% python3 -q
>>> import numpy as np
>>> np.set_printoptions(precision=3, suppress=True, linewidth=140)
>>> K, _ = np.linalg.qr(np.array([[-1.0, 0.9, 1.7, 0.8, 0.1, -1.6, 0.0],
...     [-0.9, -0.3, -1.0, 0.4, -0.7, 0.8, 2.6],
...     [-1.4, 0.0, -0.8, -1.0, -0.5, 1.3, 0.9],
...     [0.8, 1.3, -1.1, 0.1, 1.4, -0.5, -0.4],
...     [-0.3, 0.2, 0.3, 1.2, -0.9, 1.3, -0.4],
...     [-1.0, -1.1, -1.6, 0.1, 1.4, -0.3, 1.5],
...     [0.2, -1.3, -0.8, -0.8, 1.1, 0.6, 1.0]]))
>>> print(K)
[[-0.425  0.485  0.446 -0.059  0.542 -0.032  0.294]
 [-0.382 -0.046 -0.304 -0.323 -0.374  0.316  0.644]
 [-0.595  0.131 -0.291  0.611 -0.218 -0.321 -0.144]
 [ 0.34   0.491 -0.703 -0.052  0.312 -0.166  0.143]
 [-0.127  0.115  0.07  -0.618 -0.279 -0.692 -0.166]
 [-0.425 -0.385 -0.352 -0.329  0.496  0.169 -0.405]
 [ 0.085 -0.585 -0.016  0.165  0.311 -0.511  0.515]]
>>> f, g = K[4], K[0]
>>> print(round(float(f @ g), 3))
0.0
>>> print(np.round(f @ f, 3))
1.0
>>> pr = (f @ g) / (f @ f) * f
>>> print(np.linalg.matrix_rank(np.outer(f, g)))
1
>>> print(round(np.linalg.norm(f + g) ** 2 + np.linalg.norm(f - g) ** 2, 3))
4.0
>>> print(pr.round(3) + 0)
[0. 0. 0. 0. 0. 0. 0.]
>>> x0 = np.array([3, 6, 4, 5, 5, 2, 6])
>>> rhs = K @ x0
>>> c, lr = np.zeros(7), 1 / np.linalg.norm(K, 2) ** 2
>>> for i in range(5):
...     c -= lr * K.T @ (K @ c - rhs)
...     if i % 1 == 0: print(i, round(np.linalg.norm(K @ c - rhs), 3))
... 
0 0.0
1 0.0
2 0.0
3 0.0
4 0.0
>>> print(round(float(np.linalg.cond(K)), 3))
1.0
>>> A2 = np.array([[3, 0, 1],
...     [2, 2, -3],
...     [-2, 2, 1],
...     [-2, -2, -1],
...     [-1, -1, 1],
...     [0, -2, 3],
...     [1, -1, 3]])
>>> print(np.einsum("ij,ij->i", K, K))
[1. 1. 1. 1. 1. 1. 1.]
>>> print(np.linalg.matrix_rank(K @ A2))
3
>>> print(np.linalg.pinv(K))
[[-0.425 -0.382 -0.595  0.34  -0.127 -0.425  0.085]
 [ 0.485 -0.046  0.131  0.491  0.115 -0.385 -0.585]
 [ 0.446 -0.304 -0.291 -0.703  0.07  -0.352 -0.016]
 [-0.059 -0.323  0.611 -0.052 -0.618 -0.329  0.165]
 [ 0.542 -0.374 -0.218  0.312 -0.279  0.496  0.311]
 [-0.032  0.316 -0.321 -0.166 -0.692  0.169 -0.511]
 [ 0.294  0.644 -0.144  0.143 -0.166 -0.405  0.515]]
>>> print(np.linalg.norm(K, axis=0))
[1. 1. 1. 1. 1. 1. 1.]
>>> print(round(K[:, 3] @ K[:, 4], 3))
0.0
>>> rng = np.random.default_rng(491398)
>>> labels = rng.permutation(7)
>>> print(labels)
[5 3 1 0 6 2 4]
>>> A2 = K[labels][:, labels]
>>> print(A2)
[[ 0.169 -0.329 -0.385 -0.425 -0.405 -0.352  0.496]
 [-0.166 -0.052  0.491  0.34   0.143 -0.703  0.312]
 [ 0.316 -0.323 -0.046 -0.382  0.644 -0.304 -0.374]
 [-0.032 -0.059  0.485 -0.425  0.294  0.446  0.542]
 [-0.511  0.165 -0.585  0.085  0.515 -0.016  0.311]
 [-0.321  0.611  0.131 -0.595 -0.144 -0.291 -0.218]
 [-0.692 -0.618  0.115 -0.127 -0.166  0.07  -0.279]]
>>> print(round(float(np.linalg.det(A2)), 3), round(float(np.linalg.det(K[labels])), 3))
1.0 -1.0
>>> print(np.allclose(A2, K))
False
>>> print(np.diag(A2))
[ 0.169 -0.052 -0.046 -0.425  0.515 -0.291 -0.279]
>>> m1 = (rng.random((3, 3)) < 0.3) + np.eye(3)
>>> m1 /= m1.sum(axis=1, keepdims=True)
>>> print(m1)
[[0.5 0.  0.5]
 [0.  1.  0. ]
 [0.  0.5 0.5]]
>>> labels = rng.permutation(3)
>>> A2 = m1[:, labels] * rng.choice([-1, 1], 3)
>>> print(A2)
[[-0.  -0.5 -0.5]
 [-1.  -0.  -0. ]
 [-0.5 -0.5 -0. ]]
>>> left, _, Vt = np.linalg.svd(m1.T @ A2)
>>> print(np.round(np.linalg.lstsq(m1, A2)[0], 3) + 0)
[[ 0.  0. -1.]
 [-1.  0.  0.]
 [ 0. -1.  0.]]
>>> print(round(np.linalg.det(A2), 3))
-0.25
>>> print(np.allclose(A2, A2.T))
False
>>> print(np.trace(A2))
0.0
>>> np.linalg.determinant(A2)
Traceback (most recent call last):
  File "<python-input-41>", line 1, in <module>
    np.linalg.determinant(A2)
    ^^^^^^^^^^^^^^^^^^^^^
AttributeError: module 'numpy.linalg' has no attribute 'determinant'
>>> print((A2 + A2.T) / 2)
[[-0.   -0.75 -0.5 ]
 [-0.75 -0.   -0.25]
 [-0.5  -0.25 -0.  ]]
>>> print(A2 @ A2)
[[0.75 0.25 0.  ]
 [0.   0.5  0.5 ]
 [0.5  0.25 0.25]]
>>> print((A2 - A2.T) / 2)
[[ 0.    0.25  0.  ]
 [-0.25  0.    0.25]
 [ 0.   -0.25  0.  ]]
>>> print(np.allclose(A2 @ A2.T, A2.T @ A2))
False
>>> print(np.linalg.matrix_power(A2, 4))
[[0.562 0.312 0.125]
 [0.25  0.375 0.375]
 [0.5   0.312 0.188]]
>>> ev, evecs = np.linalg.eig(m1)
>>> print(np.sort(np.linalg.eigvals(np.linalg.inv(m1))))
[1. 2. 2.]
>>> print(np.sort(np.linalg.eigvals(m1 @ m1)))
[0.25 0.25 1.  ]
>>> print(ev)
[0.5 0.5 1. ]
>>> print(np.sort(np.linalg.eigvals(m1.T)))
[0.5 0.5 1. ]
>>> Q, evecs = np.linalg.qr(m1[:, :1])[0], np.linalg.qr(m1[:, 1:])[0]
>>> sigma = np.linalg.svd(Q.T @ evecs, compute_uv=False)
>>> print(round(np.linalg.norm(Q @ Q.T - evecs @ evecs.T, 2), 3))
1.0
>>> print(sigma)
[0.745]
>>> print((sigma > 0.9).sum())
0
>>> arr = np.load("m.npy")
>>> print(arr)
[[ -0.3    -0.7    -3.237  -0.1  ]
 [  1.2    -1.3    -6.142   0.9  ]
 [  1.7    -1.1    -5.585   0.6  ]
 [  0.4    -0.1    -0.692  -0.4  ]
 [  0.7    -0.3    -1.084   1.2  ]
 [ -0.7     1.8     9.245  -1.4  ]
 [  0.5    -2.6   -13.321  -1.2  ]
 [  1.1    -0.7    -3.292  -0.3  ]
 [  1.4    -0.7    -3.4    -0.2  ]
 [ -0.4     0.4     2.036   0.   ]
 [ -1.5    -1.8    -9.427   0.5  ]
 [ -0.4    -0.1    -0.808   1.2  ]
 [ -0.9     1.4     6.808  -0.2  ]
 [  0.2     0.1     0.266  -0.7  ]
 [  0.4     0.4     1.986  -0.1  ]
 [  0.     -0.7    -2.992   1.5  ]
 [  0.7    -1.3    -6.753   0.2  ]
 [  0.8     0.     -0.247   0.9  ]
 [ -0.2    -1.2    -6.134   0.3  ]
 [ -1.9     1.2     5.95    0.   ]
 [  0.8    -1.3    -6.396   0.2  ]
 [  1.2     1.7     8.607   0.9  ]
 [  0.9    -0.3    -1.307   1.9  ]
 [  0.6    -1.1    -5.617   1.2  ]
 [  0.9     0.6     2.658  -1.8  ]
 [ -0.5    -0.9    -4.167   0.3  ]]
>>> def softmax(z):
...     e = np.exp(z - z.max(axis=-1, keepdims=True))
...     return e / e.sum(axis=-1, keepdims=True)
... 
>>> print(np.round(softmax(arr[10]), 3) + 0)
[0.11  0.081 0.    0.809]
>>> print(np.round(softmax(arr[10] + 5), 3) + 0)
[0.11  0.081 0.    0.809]
>>> print(np.round(softmax(10 * arr[10]), 3) + 0)
[0. 0. 0. 1.]
>>> print(softmax(arr).sum(axis=1))
[1. 1. 1. 1. 1. 1. 1. 1. 1. 1. 1. 1. 1. 1. 1. 1. 1. 1. 1. 1. 1. 1. 1. 1. 1. 1.]
>>> scores = arr @ arr.T / np.sqrt(4)
>>> print(softmax(scores).round(6).argmax(axis=1))
[6 6 6 6 6 5 6 6 6 5 6 6 5 5 5 6 6 1 6 5 6 5 6 6 5 6]
>>> print(softmax(scores)[10] @ arr)
[  0.5    -2.6   -13.321  -1.2  ]
>>> M = np.load("run17.npy")
>>> print(M)
[[0 0 1 0 1]
 [0 0 1 0 1]
 [1 1 0 1 0]
 [0 0 1 0 1]
 [1 1 0 1 0]]
>>> print(round(float(np.linalg.eigvalsh(M).min()), 3))
-2.449
>>> print([round(float(np.linalg.det(M[:i, :i])), 2) + 0 for i in range(1, 6)])
[0.0, 0.0, 0.0, 0.0, 0.0]
>>> print([round(float(x), 3) for x in np.linalg.svd(M, compute_uv=False)[:3]])
[2.449, 2.449, 0.0]
>>> print(np.linalg.cond(M) > 100)
True
>>> print(np.argsort(-np.linalg.norm(M, axis=0).round(6), kind="stable")[:3])
[2 4 0]
>>> labels = rng.permutation(5)
>>> print(labels)
[0 3 2 4 1]
>>> A2 = M[labels][:, labels]
>>> print(np.round(np.sort(np.abs(np.linalg.eigvals(A2))), 3) + 0)
[0.    0.    0.    2.449 2.449]
>>> print(np.diag(A2))
[0 0 0 0 0]
>>> hat = np.triu(np.array([[0, -1, -3, 0, -3],
...     [1, 3, -3, -2, -3],
...     [-1, 3, -3, 0, 0],
...     [2, -1, -1, 1, 3],
...     [3, 3, -1, 3, 2]]), 1) + np.eye(5)
>>> A2 = hat @ M @ np.linalg.inv(hat)
>>> print(round(np.linalg.det(A2), 3))
0.0
>>> W0 = np.array([[-1, -1, 1, -1, -1, 1],
...     [-1, 1, 2, -1, 1, 2],
...     [-2, 0, 1, -2, 0, 1],
...     [-1, -1, 1, 0, 0, 0],
...     [-1, 1, 2, 0, 0, 0],
...     [-2, 0, 1, 0, 0, 0]])
>>> print(W0)
[[-1 -1  1 -1 -1  1]
 [-1  1  2 -1  1  2]
 [-2  0  1 -2  0  1]
 [-1 -1  1  0  0  0]
 [-1  1  2  0  0  0]
 [-2  0  1  0  0  0]]
>>> print(W0.ravel(order="F"))
[-1 -1 -2 -1 -1 -2 -1  1  0 -1  1  0  1  2  1  1  2  1 -1 -1 -2  0  0  0 -1  1  0  0  0  0  1  2  1  0  0  0]
>>> print(W0.reshape(2, -1))
[[-1 -1  1 -1 -1  1 -1  1  2 -1  1  2 -2  0  1 -2  0  1]
 [-1 -1  1  0  0  0 -1  1  2  0  0  0 -2  0  1  0  0  0]]
>>> t3 = W0.reshape(6, 2, -1)
>>> print(t3.shape)
(6, 2, 3)
>>> print(np.einsum("ihd,jhd->hij", t3, t3).shape)
(2, 6, 6)
>>> print(np.round(np.linalg.det(W0), 3))
-16.0
>>> print((W0 + W0.T) / 2)
[[-1.  -1.  -0.5 -1.  -1.  -0.5]
 [-1.   1.   1.  -1.   1.   1. ]
 [-0.5  1.   1.  -0.5  1.   1. ]
 [-1.  -1.  -0.5  0.   0.   0. ]
 [-1.   1.   1.   0.   0.   0. ]
 [-0.5  1.   1.   0.   0.   0. ]]
>>> print(round(np.abs(np.linalg.eigvals(W0)).max(), 3))
3.236
>>> print(np.sort(np.abs(np.linalg.eigvals(W0))))
[0.874 0.874 1.236 2.288 2.288 3.236]
>>> print(np.linalg.matrix_power(W0, 4))
[[  0 -20  10   0 -12   6]
 [-40  50  55 -24  30  33]
 [-40  10  35 -24   6  21]
 [  0 -12   6   0  -8   4]
 [-24  30  33 -16  20  22]
 [-24   6  21 -16   4  14]]
>>> f, g = W0[2], W0[4]
>>> print(f @ f)
10
>>> pr = (f @ g) / (f @ f) * f
>>> print(pr)
[-0.8  0.   0.4 -0.8  0.   0.4]
>>> print(g - pr)
[-0.2  1.   1.6  0.8  0.  -0.4]
>>> print(np.outer(f, g))
[[ 2 -2 -4  0  0  0]
 [ 0  0  0  0  0  0]
 [-1  1  2  0  0  0]
 [ 2 -2 -4  0  0  0]
 [ 0  0  0  0  0  0]
 [-1  1  2  0  0  0]]
>>> print(round(float(np.linalg.norm(f + g) ** 2 + np.linalg.norm(f - g) ** 2), 3))
32.0
>>> print(np.linalg.matrix_rank(np.outer(f, g)))
1
>>> A = np.loadtxt("out2.csv", delimiter=",")
>>> print(A)
[[ 0.6   -0.6    1.3   -1.9  ]
 [ 1.7   -0.9   -0.5   -0.3  ]
 [ 1.1    0.    -1.2   -0.5  ]
 [ 0.479 -0.632  1.395 -1.965]
 [ 0.6   -1.1    1.6    0.1  ]]
>>> print(np.linalg.norm(A, axis=0))
[2.247 1.667 2.808 2.797]
>>> print(np.linalg.norm(A, axis=1).argmax())
3
>>> print(round(float(np.linalg.norm(A, 1)), 3), round(np.linalg.norm(A, np.inf), 3))
5.995 4.471
>>> print(round(np.linalg.norm(A, 2), 3))
3.83
>>> print(round(np.linalg.norm(A[0] - A[2]), 3))
2.97
>>> print(round(float(np.linalg.norm(A[0], 1)), 3), np.round(np.linalg.norm(A[0], np.inf), 3))
4.4 1.9
>>> left, sigma, Vt = np.linalg.svd(A, full_matrices=False)
>>> print(np.abs(left[:, 0]).round(6).argmax())
3
>>> print(np.allclose(left * sigma @ Vt, A))
True
>>> print(np.abs(Vt[0]))
[0.33  0.363 0.582 0.649]
>>> E = np.load("w.npy")
>>> print(E)
[[  6.955 -17.843 -14.835   2.083 -18.095 -17.843]
 [  5.985 -14.267 -12.083   2.071 -14.734 -14.267]
 [  3.113  -5.517  -5.132   1.48   -6.456  -5.517]
 [  2.515  -4.094  -3.941   1.241  -5.079  -4.094]
 [  1.841  -2.689  -2.726   0.919  -3.687  -2.689]
 [  1.192  -1.556  -1.692   0.556  -2.504  -1.556]
 [  0.102  -0.209  -0.248  -0.084  -0.609  -0.209]
 [  0.001   0.017   0.017   0.018   0.051   0.017]
 [  0.013   0.089   0.082   0.102   0.259   0.089]
 [  0.301   0.713   0.504   0.897   1.639   0.713]
 [  0.805   1.802   1.145   2.096   3.473   1.802]
 [  1.15    2.642   1.631   2.92    4.734   2.642]
 [  1.258   2.92    1.792   3.18    5.136   2.92 ]
 [  2.551   6.726   4.01    6.396  10.26    6.726]
 [  2.891   7.863   4.679   7.278  11.713   7.863]
 [  4.137  12.434   7.389  10.62   17.379  12.434]
 [  6.843  24.259  14.508  18.444  31.38   24.259]]
>>> cen = E - E.mean(axis=0)
>>> evecs = np.linalg.svd(cen)[2][:3]
>>> A2 = cen - cen @ evecs.T @ evecs
>>> print(round(float(np.linalg.norm(A2) / np.linalg.norm(cen)), 3))
0.0
>>> print(np.diag(evecs.T @ evecs))
[0.413 0.45  0.201 0.571 0.915 0.45 ]
>>> print(np.round(np.cov(cen @ evecs.T, rowvar=False), 3) + 0)
[[372.833   0.      0.   ]
 [  0.     15.079   0.   ]
 [  0.      0.      0.402]]
